$ python -q
>>> import numpy as np
>>> np.set_printoptions(precision=3, suppress=True, linewidth=100)
>>> def tidy(a):
...     return np.round(a, 3) + 0
... 
>>> W0 = np.load("m.npy")
>>> print(W0)
[[  3   7  10]
 [  1  -3 -10]
 [  3   9  15]
 [ -2  -2   0]
 [  2   6  10]
 [  1   5  10]]
>>> print(np.linalg.cond(W0) > 100)
True
>>> print([round(float(x), 3) for x in np.linalg.svd(W0, compute_uv=False)[:3]])
[28.898, 4.682, 0.0]
>>> cov = W0.T @ W0
>>> print(cov)
[[ 28  66  95]
 [ 66 204 345]
 [ 95 345 625]]
>>> print(tidy(np.linalg.eigvalsh(cov)[::-1]))
[835.079  21.921   0.   ]
>>> print(np.linalg.matrix_rank(cov))
2
>>> print(np.allclose(cov, cov.T))
True
>>> print(np.diag(cov))
[ 28 204 625]
>>> mat = np.load("dump.npy")
>>> print(mat)
[[  8  18  -3  -4   1]
 [ 18  -6   0   2  -3]
 [ -3   0  10   0  -5]
 [ -4   2   0  -6  12]
 [  1  -3  -5  12 -10]]
>>> # symmetric
>>> Q, vecs = np.linalg.qr(mat[:, :2])[0], np.linalg.qr(mat[:, 2:])[0]
>>> s = np.linalg.svd(Q.T @ vecs, compute_uv=False)
>>> print(tidy(np.degrees(np.arccos(s.clip(0, 1)))))
[32.735 66.362]
>>> print(tidy(np.linalg.norm(Q @ Q.T - vecs @ vecs.T, 2)))
1.0
>>> print((s > 0.9).sum())
0
>>> print(tidy(s))
[0.841 0.401]
>>> rng = np.random.default_rng(25659)
>>> B = mat + rng.integers(-2, 3, (5, 4)) @ rng.integers(-2, 3, (4, 5))
>>> print(B)
[[  9  18   3   0   3]
 [ 18 -13  -4  -1  -9]
 [ -8  -1  10   0 -10]
 [ -6   0   4   0   8]
 [  4  -4  -3  18 -10]]
>>> print(B - mat)
[[ 1  0  6  4  2]
 [ 0 -7 -4 -3 -6]
 [-5 -1  0  0 -5]
 [-2 -2  4  6 -4]
 [ 3 -1  2  6  0]]
>>> print(np.linalg.matrix_rank(B - mat, tol=1e-8))
4
>>> F = np.load("mat.npy")
>>> print(F)
[[ 13.  -5.  -6.]
 [ 20.  -8. -10.]
 [ 12.  -5.  -5.]]
>>> B = F / np.linalg.norm(F, axis=1, keepdims=True)
>>> cov = B @ B.T
>>> print(np.argwhere(np.triu(np.abs(cov) > 0.95, 1)))
[[0 1]
 [0 2]
 [1 2]]
>>> print(tidy(np.degrees(np.arccos(np.clip(cov[2, 0], -1, 1)))))
2.7
>>> print(tidy(cov[2]))
[0.999 0.998 1.   ]
>>> print(tidy(np.linalg.norm(B, axis=1)))
[1. 1. 1.]
